% python3 -q
>>> import numpy as np
>>> np.set_printoptions(suppress=True, linewidth=200)
>>> M = np.loadtxt("block6.csv", delimiter=",")
>>> M
array([[ 3.,  0.,  2.],
       [ 3.,  0.,  2.],
       [ 0.,  0.,  6.],
       [ 0.,  0.,  8.],
       [ 0.,  0., 10.],
       [ 3.,  0.,  2.],
       [ 0.,  0.,  6.],
       [ 0.,  0., 10.],
       [ 0.,  0., 20.],
       [17.,  0.,  0.],
       [ 9.,  0.,  0.],
       [11.,  0.,  0.],
       [17.,  0.,  0.],
       [ 3.,  0.,  2.],
       [ 5.,  0.,  0.],
       [ 0.,  0., 16.],
       [15.,  0.,  0.],
       [ 1.,  0.,  4.],
       [ 0.,  0., 14.],
       [ 5.,  0.,  0.],
       [21.,  0.,  0.],
       [15.,  0.,  0.],
       [ 0.,  0., 12.],
       [ 0.,  0., 14.]])
>>> Uu, sv, Vh = np.linalg.svd(M)
>>> sv.round(2)
array([41.97, 39.45,  0.  ])
>>> M2 = Uu[:, :2] @ np.diag(sv[:2]) @ Vh[:2]
>>> round(float(np.linalg.norm(M - M2, 2)), 2), sv[2]
(0.0, np.float64(0.0))
>>> Uu, sv, Vh = np.linalg.svd(M)
>>> V = Vh[:(sv > 1e-8).sum()]
>>> rng = np.random.default_rng(584)
>>> x = M[3] + 2 * M[21] + rng.integers(2) * np.eye(3)[0]
>>> x
array([30.,  0.,  8.])
>>> np.round(V.T @ V, 2) + 0
array([[1., 0., 0.],
       [0., 0., 0.],
       [0., 0., 1.]])
>>> np.diag(V.T @ V)
array([1., 0., 1.])
>>> np.linalg.matrix_rank(np.vstack([M, x]))
np.int64(2)
>>> m1 = np.load("dump.npy")
>>> m1
array([[-0.3,  1.1,  1.4],
       [-1.2, -1.1,  0.8],
       [ 0.6, -0.5, -0.6],
       [-2.6,  0.3,  1.3],
       [-2. ,  0.4,  0.8],
       [-3. ,  8. , -4. ],
       [-0.7,  0.7, -1. ],
       [ 0.1, -0.2, -0.5],
       [ 0. , -0.5, -0.2],
       [-0.1, -2.3, -0.3],
       [ 0. ,  0.8,  0.6],
       [-0.4, -2.3, -1.5],
       [ 0.5, -0.6, -0.5],
       [-0.4, -0.7,  0.5],
       [ 0. ,  0.4, -0.7],
       [ 1.5, -1. ,  0. ],
       [ 1.1,  0.5, -0.4],
       [ 0.5, -0.8,  0.7]])
>>> Ac = m1 - m1.mean(axis=0)
>>> V = np.linalg.svd(Ac)[2][:1]
>>> M2 = Ac - Ac @ V.T @ V
>>> round(np.linalg.norm(M2) / np.linalg.norm(Ac), 2)
np.float64(0.49)
>>> np.linalg.norm(M2, axis=1).round(6).argmax()
np.int64(3)
>>> gram = np.cov(m1, rowvar=False)
>>> np.median(m1, axis=0)
array([-0.05, -0.35, -0.25])
>>> np.argsort(-m1.std(axis=0).round(6), kind="stable")
array([1, 2, 0])
>>> Ac = m1 - m1.mean(axis=0)
>>> Uu, sv, Vh = np.linalg.svd(Ac, full_matrices=False)
>>> (np.sign(Uu[:, 0]) == np.sign(Uu[0, 0])).astype(int)
array([1, 0, 0, 1, 1, 1, 1, 0, 0, 0, 1, 0, 0, 0, 1, 0, 0, 0])
>>> round(float((sv ** 2).sum() ** 2 / (sv ** 4).sum()), 2)
1.64
>>> sv.round(2)
array([10.03,  4.52,  3.31])
>>> np.round(np.abs(Vh[-1]), 2)
array([0.65, 0.46, 0.61])
>>> M2 = np.c_[m1[:, :2] @ np.array([[2, -2], [-1, 0]]), np.array([2, -1, -2, -1, 2, 1, 0, -1, -1, 1, 0, 2, 1, -1, -2, -1, 2, -2])]
>>> M2.round(2)
array([[ -1.7,   0.6,   2. ],
       [ -1.3,   2.4,  -1. ],
       [  1.7,  -1.2,  -2. ],
       [ -5.5,   5.2,  -1. ],
       [ -4.4,   4. ,   2. ],
       [-14. ,   6. ,   1. ],
       [ -2.1,   1.4,   0. ],
       [  0.4,  -0.2,  -1. ],
       [  0.5,   0. ,  -1. ],
       [  2.1,   0.2,   1. ],
       [ -0.8,   0. ,   0. ],
       [  1.5,   0.8,   2. ],
       [  1.6,  -1. ,   1. ],
       [ -0.1,   0.8,  -1. ],
       [ -0.4,   0. ,  -2. ],
       [  4. ,  -3. ,  -1. ],
       [  1.7,  -2.2,   2. ],
       [  1.8,  -1. ,  -2. ]])
>>> np.round(np.linalg.norm(M2 - m1 @ np.linalg.lstsq(m1, M2)[0], axis=0), 2) + 0
array([0.  , 0.  , 5.94])
>>> np.round(np.linalg.lstsq(m1, M2[:, 0])[0], 2) + 0
array([ 2., -1.,  0.])
>>> np.round(np.linalg.norm(np.linalg.qr(m1)[0].T @ M2, axis=0) ** 2 / ((M2 ** 2).sum(axis=0) + 1e-12), 2)
array([1.  , 1.  , 0.05])
>>> gram = m1.T @ m1
>>> np.round(np.linalg.svd(m1, compute_uv=False) ** 2, 2)
array([102.04,  20.66,  12.48])
>>> u = np.array([0, 3, 3])
>>> E = np.outer(rng.normal(size=23), u) + 0.02 * rng.normal(size=(23, 3))
>>> E.round(2) + 0
array([[-0.03, -3.72, -3.8 ],
       [ 0.02, -3.37, -3.3 ],
       [-0.01,  4.74,  4.72],
       [-0.03,  1.34,  1.33],
       [-0.01,  1.96,  2.  ],
       [-0.05, -1.76, -1.74],
       [-0.05, -6.13, -6.12],
       [ 0.  ,  3.5 ,  3.52],
       [ 0.  ,  1.71,  1.74],
       [-0.05, -4.09, -4.09],
       [-0.02, -1.98, -2.  ],
       [ 0.01,  5.74,  5.8 ],
       [ 0.02, -0.95, -0.96],
       [ 0.01,  1.13,  1.12],
       [-0.02,  0.64,  0.67],
       [ 0.  , -0.8 , -0.83],
       [ 0.  ,  0.53,  0.51],
       [-0.03, -2.98, -2.93],
       [ 0.05, -1.28, -1.3 ],
       [ 0.02,  2.58,  2.56],
       [ 0.01,  2.77,  2.78],
       [-0.02,  3.15,  3.14],
       [ 0.01, -0.76, -0.77]])
>>> x = np.array([-1, -1, 0])
>>> h1 = np.maximum(E @ x, 0)
>>> h1.round(2)
array([3.75, 3.35, 0.  , 0.  , 0.  , 1.81, 6.18, 0.  , 0.  , 4.13, 2.  , 0.  , 0.93, 0.  , 0.  , 0.8 , 0.  , 3.01, 1.23, 0.  , 0.  , 0.  , 0.76])
>>> np.round(E * (h1 > 1e-9)[:, None], 2) + 0
array([[-0.03, -3.72, -3.8 ],
       [ 0.02, -3.37, -3.3 ],
       [ 0.  ,  0.  ,  0.  ],
       [ 0.  ,  0.  ,  0.  ],
       [ 0.  ,  0.  ,  0.  ],
       [-0.05, -1.76, -1.74],
       [-0.05, -6.13, -6.12],
       [ 0.  ,  0.  ,  0.  ],
       [ 0.  ,  0.  ,  0.  ],
       [-0.05, -4.09, -4.09],
       [-0.02, -1.98, -2.  ],
       [ 0.  ,  0.  ,  0.  ],
       [ 0.02, -0.95, -0.96],
       [ 0.  ,  0.  ,  0.  ],
       [ 0.  ,  0.  ,  0.  ],
       [ 0.  , -0.8 , -0.83],
       [ 0.  ,  0.  ,  0.  ],
       [-0.03, -2.98, -2.93],
       [ 0.05, -1.28, -1.3 ],
       [ 0.  ,  0.  ,  0.  ],
       [ 0.  ,  0.  ,  0.  ],
       [ 0.  ,  0.  ,  0.  ],
       [ 0.01, -0.76, -0.77]])
>>> np.round(np.maximum(E @ (3 * x), 0), 2)
array([11.25, 10.05,  0.  ,  0.  ,  0.  ,  5.42, 18.54,  0.  ,  0.  , 12.4 ,  5.99,  0.  ,  2.79,  0.  ,  0.  ,  2.41,  0.  ,  9.04,  3.69,  0.  ,  0.  ,  0.  ,  2.27])
>>> np.round(np.tanh(E @ x), 2)
array([ 1.  ,  1.  , -1.  , -0.86, -0.96,  0.95,  1.  , -1.  , -0.94,  1.  ,  0.96, -1.  ,  0.73, -0.81, -0.55,  0.67, -0.49,  1.  ,  0.84, -0.99, -0.99, -1.  ,  0.64])
>>> np.flatnonzero(h1 > 1e-9)
array([ 0,  1,  5,  6,  9, 10, 12, 15, 17, 18, 22])
